% python3 -q
>>> import numpy as np
>>> import numpy.linalg as la
>>> np.set_printoptions(precision=3, suppress=True, linewidth=160)
>>> basis = np.array([[1, 1, 1, 3]])
>>> rng = np.random.default_rng(48)
>>> mat = rng.normal(size=(12, 1)) @ basis + np.array([-2, -2, 3, -1])
>>> mat
array([[-2.308, -2.308,  2.692, -1.923],
       [-0.65 , -0.65 ,  4.35 ,  3.049],
       [-1.807, -1.807,  3.193, -0.422],
       [-0.593, -0.593,  4.407,  3.22 ],
       [-1.838, -1.838,  3.162, -0.513],
       [-3.019, -3.019,  1.981, -4.056],
       [-1.14 , -1.14 ,  3.86 ,  1.581],
       [-2.639, -2.639,  2.361, -2.918],
       [-1.586, -1.586,  3.414,  0.241],
       [-0.83 , -0.83 ,  4.17 ,  2.51 ],
       [-1.266, -1.266,  3.734,  1.202],
       [-1.651, -1.651,  3.349,  0.046]])
>>> rk = la.matrix_rank(mat)
>>> rk
np.int64(2)
>>> null = la.svd(mat)[2][rk:].T
>>> np.allclose(mat @ null, 0)
True
>>> [int(la.matrix_rank(mat[:i])) for i in range(1, len(mat) + 1)]
[1, 2, 2, 2, 2, 2, 2, 2, 2, 2, 2, 2]
>>> la.matrix_rank(mat.T @ mat), la.matrix_rank(mat @ mat.T)
(np.int64(2), np.int64(2))
>>> null.shape
(4, 2)
>>> labels = mat[:, 2] > np.median(mat[:, 2])
>>> r0 = mat[labels].mean(axis=0) - mat[~labels].mean(axis=0)
>>> (((mat - mat.mean(axis=0)) @ r0 > 0) == labels).mean()
np.float64(1.0)
>>> labels.astype(int)
array([0, 1, 0, 1, 0, 0, 1, 0, 1, 1, 1, 0])
>>> feats = np.loadtxt("m.csv", delimiter=",")
>>> feats
array([[ 0.342,  0.447, -0.158],
       [ 0.447,  0.585, -0.206],
       [-0.158, -0.206,  0.073]])
>>> rk = la.matrix_rank(feats)
>>> rk
np.int64(1)
>>> null = la.svd(feats)[2][rk:].T
>>> [int(la.matrix_rank(feats[:i])) for i in range(1, len(feats) + 1)]
[1, 1, 1]
>>> x0 = np.array([1, -8, -6])
>>> np.round(np.trace(feats), 3)
np.float64(1.0)
>>> feats @ x0
array([-2.289, -2.994,  1.057])
>>> arr = np.load("layer2.npy")
>>> arr
array([[ 8,  0,  0],
       [ 0,  2,  6],
       [ 0,  6, 18]])
>>> labels = rng.permutation(3)
>>> labels
array([0, 2, 1])
>>> M2 = arr[labels][:, labels]
>>> np.allclose(M2, arr)
False
>>> round(float(la.det(M2)), 3), round(la.det(arr[labels]), 3)
(0.0, np.float64(0.0))
>>> np.sort(np.abs(la.eigvals(M2)))
array([ 0.,  8., 20.])
>>> rk = la.matrix_rank(arr)
>>> rk
np.int64(2)
>>> null = la.svd(arr)[2][rk:].T
>>> [int(la.matrix_rank(arr[:i])) for i in range(1, len(arr) + 1)]
[1, 2, 2]
>>> null @ null.T
array([[ 0. ,  0. ,  0. ],
       [ 0. ,  0.9, -0.3],
       [ 0. , -0.3,  0.1]])
>>> np.round(arr @ null, 3) + 0
array([[0.],
       [0.],
       [0.]])
>>> [int(la.matrix_rank(np.delete(arr, i, axis=0))) for i in range(3)]
[1, 2, 2]
